$ python -q
>>> import numpy as np
>>> import numpy.linalg as la
>>> np.set_printoptions(precision=2, suppress=True, linewidth=160)
>>> feats = np.load("test0.npy")
>>> feats
array([[0, 0, 0, 1, 1, 1, 1],
       [0, 0, 0, 0, 0, 0, 0],
       [0, 0, 0, 1, 1, 1, 1],
       [1, 0, 1, 0, 1, 1, 1],
       [1, 0, 1, 1, 0, 1, 1],
       [1, 0, 1, 1, 1, 0, 0],
       [1, 0, 1, 1, 1, 0, 0]])
>>> out = np.array([[-1, 1, 2],
...     [2, -1, -1],
...     [2, 2, 2],
...     [0, 2, -1],
...     [0, 2, 0],
...     [2, -1, 0],
...     [-2, 1, -2]])
>>> np.einsum("ij,ij->i", feats, feats)
array([4, 0, 4, 5, 5, 4, 4])
>>> la.matrix_rank(np.vstack([feats, out.T]))
np.int64(7)
>>> vals, vecs = la.eigh(feats)
>>> round(vals.sum(), 2), np.trace(feats)
(np.float64(0.0), np.int64(0))
>>> np.round(vecs.T @ vecs, 2) + 0
array([[1., 0., 0., 0., 0., 0., 0.],
       [0., 1., 0., 0., 0., 0., 0.],
       [0., 0., 1., 0., 0., 0., 0.],
       [0., 0., 0., 1., 0., 0., 0.],
       [0., 0., 0., 0., 1., 0., 0.],
       [0., 0., 0., 0., 0., 1., 0.],
       [0., 0., 0., 0., 0., 0., 1.]])
>>> left, sig, vt = la.svd(feats)
>>> vecs = vt[:(sig > 1e-8).sum()]
>>> rng = np.random.default_rng(7609)
>>> x = feats[3] + -3 * feats[4] + rng.integers(2) * np.eye(7)[6]
>>> x
array([-2.,  0., -2., -3.,  1., -2., -1.])
>>> print(np.round(vecs.T @ vecs, 2) + 0)
[[0.5 0.  0.5 0.  0.  0.  0. ]
 [0.  0.  0.  0.  0.  0.  0. ]
 [0.5 0.  0.5 0.  0.  0.  0. ]
 [0.  0.  0.  1.  0.  0.  0. ]
 [0.  0.  0.  0.  1.  0.  0. ]
 [0.  0.  0.  0.  0.  0.5 0.5]
 [0.  0.  0.  0.  0.  0.5 0.5]]
>>> print(np.round(np.diag(vecs.T @ vecs), 2) + 0)
[0.5 0.  0.5 1.  1.  0.5 0.5]
>>> round(la.norm(x - vecs.T @ vecs @ x), 2)
np.float64(0.71)
>>> [round(float(la.det(feats[:i, :i])), 2) + 0 for i in range(1, 8)]
[0.0, 0.0, 0.0, 0.0, 0.0, 0.0, 0.0]
>>> J = np.array([[0, 2, 3, 1, 2, 0, 1, 2, 0],
...     [1, 0, 2, 1, 2, 1, 1, 0, 0],
...     [0, 0, 3, 3, 1, 1, 0, 0, 3],
...     [1, 2, 2, 3, 1, 1, 0, 1, 0],
...     [1, 3, 2, 0, 1, 0, 2, 1, 1]]) * (rng.random((5, 9)) < 0.3)
>>> J
array([[0, 0, 0, 0, 0, 0, 0, 2, 0],
       [0, 0, 0, 0, 0, 0, 1, 0, 0],
       [0, 0, 0, 3, 0, 1, 0, 0, 0],
       [0, 2, 0, 3, 0, 0, 0, 0, 0],
       [1, 0, 2, 0, 1, 0, 0, 0, 1]])
>>> # columns 0 and 4 are equal
>>> left, sig, vt = la.svd(J, full_matrices=False)
>>> np.round(left.T @ left, 2) + 0
array([[1., 0., 0., 0., 0.],
       [0., 1., 0., 0., 0.],
       [0., 0., 1., 0., 0.],
       [0., 0., 0., 1., 0.],
       [0., 0., 0., 0., 1.]])
>>> np.round(np.sqrt((sig ** 2).sum()), 2), round(float(la.norm(J)), 2)
(np.float64(5.92), 5.92)
>>> print(left.shape, sig.shape, vt.shape)
(5, 5) (5,) (5, 9)
>>> np.round(left.T @ J @ vt.T, 2) + 0
array([[4.54, 0.  , 0.  , 0.  , 0.  ],
       [0.  , 2.65, 0.  , 0.  , 0.  ],
       [0.  , 0.  , 2.  , 0.  , 0.  ],
       [0.  , 0.  , 0.  , 1.54, 0.  ],
       [0.  , 0.  , 0.  , 0.  , 1.  ]])
>>> (sig > 1e-8).sum()
np.int64(5)
>>> print(np.cumsum(sig ** 2) / np.sum(sig ** 2))
[0.59 0.79 0.9  0.97 1.  ]
>>> sig / sig[0]
array([1.  , 0.58, 0.44, 0.34, 0.22])
>>> np.round(vt @ vt.T, 2) + 0
array([[1., 0., 0., 0., 0.],
       [0., 1., 0., 0., 0.],
       [0., 0., 1., 0., 0.],
       [0., 0., 0., 1., 0.],
       [0., 0., 0., 0., 1.]])
>>> W = np.array([[-2, 1, 2, 2, 1],
...     [2, -1, 1, 2, 1],
...     [0, 2, 2, 0, 0],
...     [2, -2, -2, 1, 2],
...     [2, 1, 2, 2, 0],
...     [1, -2, 1, -1, 0],
...     [2, 0, 2, 0, 1],
...     [-1, 1, 2, 0, 0],
...     [1, -2, -1, -1, 2]])
>>> b = np.array([-1, -1, 1, 1, -2])
>>> H = np.maximum(J @ W + b, 0)
>>> (H > 0).mean(axis=0)
array([0.6, 0.4, 0.6, 1. , 0.6])
>>> H
array([[0, 1, 5, 1, 0],
       [1, 0, 3, 1, 0],
       [6, 0, 0, 3, 4],
       [9, 0, 0, 8, 6],
       [0, 3, 8, 4, 1]])
>>> la.matrix_rank(H)
np.int64(5)
>>> (H > 0).astype(int)
array([[0, 1, 1, 1, 0],
       [1, 0, 1, 1, 0],
       [1, 0, 0, 1, 1],
       [1, 0, 0, 1, 1],
       [0, 1, 1, 1, 1]])
>>> Z = np.array([[2, 0, 0], [2, 2, 1], [2, 2, 2], [2, 1, 1], [1, 0, 0]])
>>> (H @ Z).round(6).argmax(axis=1)
array([0, 0, 0, 0, 0])
>>> W @ Z
array([[ 7,  8,  7],
       [ 9,  2,  3],
       [ 8,  8,  6],
       [ 0, -7, -5],
       [14,  8,  7],
       [-2, -3, -1],
       [ 9,  4,  4],
       [ 4,  6,  5],
       [-4, -7, -5]])
>>> H @ Z
array([[14, 13, 12],
       [10,  7,  7],
       [22,  3,  3],
       [40,  8,  8],
       [31, 26, 23]])
>>> W0 = np.load("case15.npy")
>>> W0
array([[-1.8, -0.4, -1.1,  0.1,  1.1, -0.4],
       [ 0.3,  0.1,  0.1, -1.4, -1.3,  0.7],
       [-1.4,  1. , -0.3,  0.6, -0.1, -1.2],
       [-1.1,  0. , -0.7,  0.7,  0.4,  0.4],
       [-1.1,  0.4,  1.1, -0.5, -0.4, -0.9],
       [ 1.3, -0.1, -0.4, -0.9,  0.4, -0.1],
       [ 1. ,  0.4,  0.5,  0.5, -2.3,  1. ],
       [ 0.1,  0. , -1.1,  0.1,  0.1,  0.2],
       [ 0.3,  0. , -0.9, -0.3,  0.3,  0.9],
       [-0.3, -0.4,  0.4, -0.1, -0.6,  0.2],
       [ 0.1,  1.3, -0.4, -0.8,  0. , -0.7],
       [-1.2, -1.4, -0.9, -1.2, -0.1,  0.3],
       [-1.3,  1.3, -0.6, -0.2,  0.2, -0.7],
       [ 0.2, -1.3,  0.8,  0.5, -0.1, -0.1],
       [ 1. , -0.8, -0.7, -0.2, -0.6, -0.2],
       [-0.6, -0.4, -1. ,  0. ,  0.8, -1.2],
       [ 0.1, -1.6, -0.9, -0.7, -0.3,  0.3],
       [-0.8,  2.3,  0. , -0.3,  0.1, -1.1],
       [-1.1, -0.8, -1.4, -1.5, -1.5, -2.1],
       [-0.4,  0.5,  0.8, -0.1,  1.1,  1.7],
       [ 0.4,  0. ,  1. ,  0.2,  0.2,  0.3],
       [-0.7,  0.4,  0. ,  0. ,  1. , -1.4],
       [ 0.8, -1. , -0.2, -0.9,  0.3,  0.7],
       [ 1.5,  3. , -3. ,  2.5,  2.5, -5.5],
       [-2. ,  0.3,  0.4, -1.6,  0.8, -1.2],
       [ 0.1, -1.8,  2.1, -0.3,  0. , -0.9]])
>>> C2 = np.cov(W0, rowvar=False)
>>> np.argwhere(np.triu(np.abs(np.corrcoef(W0.T)) > 0.8, 1))
array([], shape=(0, 2), dtype=int64)
>>> W0.std(axis=0)
array([0.94, 1.1 , 0.99, 0.83, 0.91, 1.34])
>>> d = la.norm(W0[:, None] - W0[None], axis=-1)
>>> np.unravel_index(d.round(6).argmax(), d.shape)
(np.int64(6), np.int64(23))
>>> d[25].round(6).argsort(kind="stable")[:4]
array([25, 13, 20,  9])
>>> out = np.c_[W0[:, :5] @ np.array([[2, 2, 1, 3, 3],
...     [3, 1, 3, 3, 3],
...     [2, 2, 0, 2, 0],
...     [0, 0, 3, 3, 2],
...     [3, 2, 3, 0, 3]]), np.array([-8, -9, 4, 2, 7, 3, 4, -4, 4, -1, -1, 5, -6, 6, 0, 6, 6, 8, 5, -6, -7, -1, 2, 6, 9, 9])]
>>> out.round(2) + 0
array([[ -3.7,  -4. ,   0.6,  -8.5,  -3.1,  -8. ],
       [ -2.8,  -1.7,  -7.5,  -2.8,  -5.5,  -9. ],
       [ -0.7,  -2.6,   3.1,   0. ,  -0.3,   4. ],
       [ -2.4,  -2.8,   2.2,  -2.6,  -0.7,   2. ],
       [  0. ,  -0.4,  -2.6,  -1.4,  -4.3,   7. ],
       [  2.7,   2.5,  -0.5,   0.1,   3. ,   3. ],
       [ -2.7,  -1.2,  -3.2,   6.7,  -1.7,   4. ],
       [ -1.7,  -1.8,   0.7,  -1.6,   0.8,  -4. ],
       [ -0.3,  -0.6,   0.3,  -1.8,   1.2,   4. ],
       [ -2.8,  -1.4,  -3.6,  -1.6,  -4.1,  -1. ],
       [  3.3,   0.7,   1.6,   1. ,   2.6,  -1. ],
       [ -8.7,  -5.8,  -9.3, -13.2, -10.5,   5. ],
       [  0.7,  -2.1,   2.6,  -1.8,   0.2,  -6. ],
       [ -2.2,   0.5,  -2.5,  -0.2,  -2.6,   6. ],
       [ -3.6,  -1.4,  -3.8,  -1.4,  -1.6,   0. ],
       [ -2. ,  -2. ,   0.6,  -5. ,  -0.6,   6. ],
       [ -7.3,  -3.8,  -7.7,  -8.4,  -6.8,   6. ],
       [  5.6,   0.9,   5.5,   3.6,   4.2,   8. ],
       [-11.9,  -8.8, -12.5, -13. , -13.2,   5. ],
       [  5.6,   3.5,   4.1,   1.6,   3.4,  -6. ],
       [  3.4,   3.2,   1.6,   3.8,   2.2,  -7. ],
       [  2.8,   1. ,   3.5,  -0.9,   2.1,  -1. ],
       [ -0.9,   0.8,  -4. ,  -3.7,  -1.5,   2. ],
       [ 13.5,   5. ,  25.5,  15. ,  26. ,   6. ],
       [  0.1,  -1.3,  -3.5,  -9.1,  -5.9,   9. ],
       [ -1. ,   2.6,  -6.2,  -1.8,  -5.7,   9. ]])
>>> la.norm(la.qr(W0)[0].T @ out, axis=0) ** 2 / ((out ** 2).sum(axis=0) + 1e-12)
array([1.  , 1.  , 1.  , 1.  , 1.  , 0.34])
>>> la.matrix_rank(np.c_[W0, out])
np.int64(7)
>>> print(np.round(la.lstsq(W0, out[:, 0])[0], 2) + 0)
[2. 3. 2. 0. 3. 0.]
